$ python3 -q
>>> import numpy as np
>>> from numpy import linalg as LA
>>> np.set_printoptions(precision=3, suppress=True, linewidth=120)
>>> A = np.load("a.npy")
>>> A
array([[ 1,  1, -1, -1, -1, -1,  1,  1],
       [ 1,  1,  1,  1,  1,  1,  1,  1],
       [ 1, -1,  1, -1,  1, -1,  1, -1]])
>>> rng = np.random.default_rng(515774)
>>> B = A + rng.integers(-2, 3, (3, 1)) @ rng.integers(-2, 3, (1, 8))
>>> B
array([[ 3,  2,  0,  0, -1,  0,  3,  0],
       [ 5,  3,  3,  3,  1,  3,  5, -1],
       [-3, -3, -1, -3,  1, -3, -3,  1]])
>>> B - A
array([[ 2,  1,  1,  1,  0,  1,  2, -1],
       [ 4,  2,  2,  2,  0,  2,  4, -2],
       [-4, -2, -2, -2,  0, -2, -4,  2]])
>>> np.round(LA.svd(B - A, compute_uv=False), 3) + 0
array([10.817,  0.   ,  0.   ])
>>> gram = B.T @ B
>>> LA.matrix_rank(gram)
np.int64(3)
>>> (B @ B.T).shape
(3, 3)
>>> np.allclose(gram, gram.T)
True
>>> A[2] @ A[1]
np.int64(0)
>>> round(LA.norm(A[2] - A[1]), 3)
np.float64(4.0)
>>> np.round(LA.norm(A, "nuc"), 3)
np.float64(8.485)
>>> round(float(LA.norm(A, 2)), 3)
2.828
>>> M = np.load("out10.npy")
>>> M
array([[1, 0, 1, 0],
       [2, 0, 2, 0],
       [1, 0, 1, 0],
       [2, 0, 2, 0]])
>>> round(np.abs(LA.eigvals(M)).max(), 3)
np.float64(2.0)
>>> np.sort(np.abs(LA.eigvals(M)))
array([0., 0., 0., 2.])
>>> np.round(LA.det(M), 3)
np.float64(0.0)
>>> np.trace(M)
np.int64(2)
>>> np.allclose(M, M.T)
False
>>> M @ LA.pinv(M) @ M
array([[1., 0., 1., 0.],
       [2., 0., 2., 0.],
       [1., 0., 1., 0.],
       [2., 0., 2., 0.]])
>>> x0 = np.array([0, 3, 3, 1])
>>> (M @ x0).argmax()
np.int64(1)
>>> np.sign((M @ x0).round(6))
array([1, 1, 1, 1])
>>> LA.norm(M @ x0) <= LA.norm(M, 2) * LA.norm(x0) + 1e-9
np.True_
>>> M @ (2 * x0)
array([ 6, 12,  6, 12])
>>> M @ x0
array([3, 6, 3, 6])
